$ python -q
>>> import numpy as np
>>> from numpy import linalg as LA
>>> np.set_printoptions(precision=2, suppress=True, linewidth=160, sign=" ")
>>> A = np.load("test2.npy")
>>> A
array([[  2,   4,  -5,   5,  -9,  -9,  -8],
       [  5,   3,   5,  -8,   7,   2,   6],
       [  8,   8,   5,   6,   8,   5,   5],
       [  8,   8,   5,   6,   8,   5,   5],
       [ -7,   1,   6, -20,  -9,  -4,  17],
       [  9,   0,   0,  -3, -18, -20,   2],
       [  7,  18,  15,  -9,   8,   5,  19],
       [ -6,  -9,  -4,  -5,  -9,  -4,   3],
       [ 13,   5,   9,  -3,   0,  -7,   7],
       [  7,   1,   6,   9,   1,   7,   3],
       [  3,  12,   6,   7, -15,  -4,   3],
       [ -1,  -7,   1,   3,  -7,   2,  -2],
       [ -1,  -7,   1,   3,  -7,   2,  -2],
       [ 18,   7,  14,   5,   2,  -1,   2],
       [ 14,  24,  15,   4,   1,   2,   6],
       [  2,  -7,   0,   0, -16, -13,   4],
       [ 16,  10,   9,  11,   1,  -4,   6],
       [  5,   3,   5,  -8,   7,   2,   6],
       [  4,   3,  -4,   6, -10,  -8,   0],
       [ 10,   6,  -1,  10, -16, -18,  -7],
       [ 16,  10,   9,  11,   1,  -4,   6],
       [  2,   9,   9,  -2, -14, -11,   9],
       [  0,   0,   0,   0,   0,   0,   0],
       [  7,  17,  15,   7,   3,   9,   8],
       [ 13,   4,   9,  13,  -5,  -3,  -4],
       [  7,  17,  15,   7,   3,   9,   8],
       [ 13,  10,  10,  14,  10,  11,   0],
       [ -7,   1,   6, -20,  -9,  -4,  17],
       [  2,   9,   9,  -2, -14, -11,   9],
       [ -6,   7,   5,  -7,  -7,  -2,   8],
       [  8,   2,   4,   5,  -7,  -9,   1],
       [  8,   8,   5,   6,   8,   5,   5],
       [  5,   3,   5,  -8,   7,   2,   6],
       [ 18,   7,  14,   5,   2,  -1,   2],
       [ -1,  -7,   1,   3,  -7,   2,  -2],
       [ -6,   7,   5,  -7,  -7,  -2,   8],
       [  9,   0,   0,  -3, -18, -20,   2],
       [-12,  -2,   1, -12, -16,  -6,  11],
       [ 10,   1,   5,   6,  -8,  -8,   9],
       [ -1,  10,  10, -15,   0,   0,  14],
       [  7,   1,   6,   9,   1,   7,   3],
       [  5,   2,   5,   8,   2,   6,  -5],
       [  0,   0,   0,   0,   0,   0,   0],
       [ 20,   6,  15,   6,   1,   0,  10],
       [  2,  -7,   0,   0, -16, -13,   4]])
>>> hat = A @ LA.solve(A.T @ A, A.T)
>>> np.allclose(hat @ hat, hat)
True
>>> np.round(np.trace(hat), 2)
np.float64(7.0)
>>> Xc = A - A.mean(axis=0)
>>> evecs = LA.svd(Xc)[2][:6]
>>> other = Xc - Xc @ evecs.T @ evecs
>>> LA.norm(other, axis=1).round(6).argmax()
np.int64(10)
>>> np.diag(evecs.T @ evecs)
array([ 0.76,  0.98,  0.77,  0.94,  0.82,  0.72,  1.  ])
>>> (Xc @ evecs.T).std(axis=0)
array([ 12.75,   9.86,   7.54,   4.6 ,   3.4 ,   2.24])
>>> dist = LA.norm(A[:, None] - A[None], axis=-1)
>>> dist[:5, :5]
array([[  0.  ,  29.19,  28.41,  28.41,  38.55],
       [ 29.19,   0.  ,  15.52,  15.52,  26.57],
       [ 28.41,  15.52,   0.  ,   0.  ,  38.28],
       [ 28.41,  15.52,   0.  ,   0.  ,  38.28],
       [ 38.55,  26.57,  38.28,  38.28,   0.  ]])
>>> dist[31].round(6).argsort(kind="stable")[:4]
array([  2,   3,  31,   9])
>>> np.unravel_index(dist.round(6).argmax(), dist.shape)
(np.int64(26), np.int64(37))
>>> LA.matrix_rank(dist ** 2)
np.int64(9)
>>> dist.shape
(45, 45)
>>> vec = np.array([3, -3, 0, -1, -3, 3, -1])
>>> h = np.maximum(A @ vec, 0)
>>> np.tanh(A @ vec)
array([-1.  , -1.  , -1.  , -1.  , -1.  ,  1.  , -1.  ,  1.  , -0.76,  1.  , -1.  ,  1.  ,  1.  ,  1.  , -1.  ,  1.  , -1.  , -1.  ,  1.  ,  1.  , -1.  ,
       -1.  ,  0.  , -1.  ,  1.  , -1.  , -0.96, -1.  , -1.  , -1.  ,  1.  , -1.  , -1.  ,  1.  ,  1.  , -1.  ,  1.  ,  0.76,  1.  , -1.  ,  1.  ,  1.  ,
        0.  ,  1.  ,  1.  ])
